$ python3 -q
>>> import numpy as np
>>> import numpy.linalg as la
>>> np.set_printoptions(suppress=True, linewidth=120)
>>> W0 = np.array([[-1, 0, 0], [0, 1, 0], [0, 0, 3]])
>>> round(float(la.det(W0)), 1)
-3.0
>>> print(np.einsum("ii->", W0))
3
>>> np.poly(W0)
array([ 1., -3., -1.,  3.])
>>> print(np.einsum("ij,ji->", W0, W0))
11
>>> round(float(la.det(W0.T)), 1)
-3.0
>>> np.round(la.eigvals(W0).sum().real, 1)
np.float64(3.0)
>>> np.round(la.det(W0[::-1]), 1)
np.float64(3.0)
>>> vec = np.array([0, 0, 1])
>>> y = W0 @ vec
>>> beta, lr = np.zeros(3), 1 / la.norm(W0, 2) ** 2
>>> for i in range(25):
...     beta -= lr * W0.T @ (W0 @ beta - y)
...     if i % 5 == 0: print(i, round(la.norm(W0 @ beta - y), 1))
... 
0 0.0
5 0.0
10 0.0
15 0.0
20 0.0
>>> round(la.cond(W0), 1)
np.float64(3.0)
>>> ev, V = la.eigh(W0)
>>> vec = np.array([-2, -3, 0])
>>> V * np.maximum(ev, 0) @ V.T
array([[0., 0., 0.],
       [0., 1., 0.],
       [0., 0., 3.]])
>>> M = -2 * np.eye(3) + np.ones((3, 3))
>>> M
array([[-1.,  1.,  1.],
       [ 1., -1.,  1.],
       [ 1.,  1., -1.]])
>>> P = np.triu(np.array([[-1, 0, 2], [-1, -1, -2], [-1, 2, -1]]), 1) + np.eye(3)
>>> out = P @ M @ la.inv(P)
>>> np.round(la.det(out), 1)
np.float64(4.0)
>>> np.trace(out), np.trace(M)
(np.float64(-3.0), np.float64(-3.0))
>>> P @ M - M @ P
array([[ 2.,  2.,  2.],
       [-2., -2., -2.],
       [ 0.,  0.,  0.]])
>>> np.round(np.poly(out), 1) + 0
array([ 1.,  3.,  0., -4.])
>>> feats = np.load("dump.npy")
>>> feats
array([[-14. ,   7.9,  -5. ],
       [ -5. ,   3.1,  -0.2],
       [ -6. ,   4. ,   5. ],
       [  8. ,  -4.1,   9.9]])
>>> out = np.c_[feats[:, :1] @ np.array([[3]]), np.array([1, -2, 1, 1])]
>>> out
array([[-42.,   1.],
       [-15.,  -2.],
       [-18.,   1.],
       [ 24.,   1.]])
>>> print(np.round(la.lstsq(feats, out[:, 0])[0], 1) + 0)
[3. 0. 0.]
>>> vec = np.array([1, 0])
>>> y = out @ vec
>>> try:
...     la.solve(out, y)
... except la.LinAlgError as e:
...     print(e)
... 
Last 2 dimensions of the array must be square
>>> np.round(la.solve(out.T @ out, out.T @ y), 1) + 0
array([1., 0.])
>>> y
array([-42., -15., -18.,  24.])
>>> rng = np.random.default_rng(4179)
>>> y = y + 0.1 * rng.normal(size=4)
>>> y.round(1)
array([-42.1, -15.2, -18. ,  24. ])
>>> beta, *_ = la.lstsq(out, y)
>>> [round(float(la.norm(la.solve(out.T @ out + lam * np.eye(2), out.T @ y))), 2) for lam in (0, 1, 10, 100)]
[1.0, 1.0, 1.0, 0.97]
>>> beta.round(1) + 0
array([1., 0.])
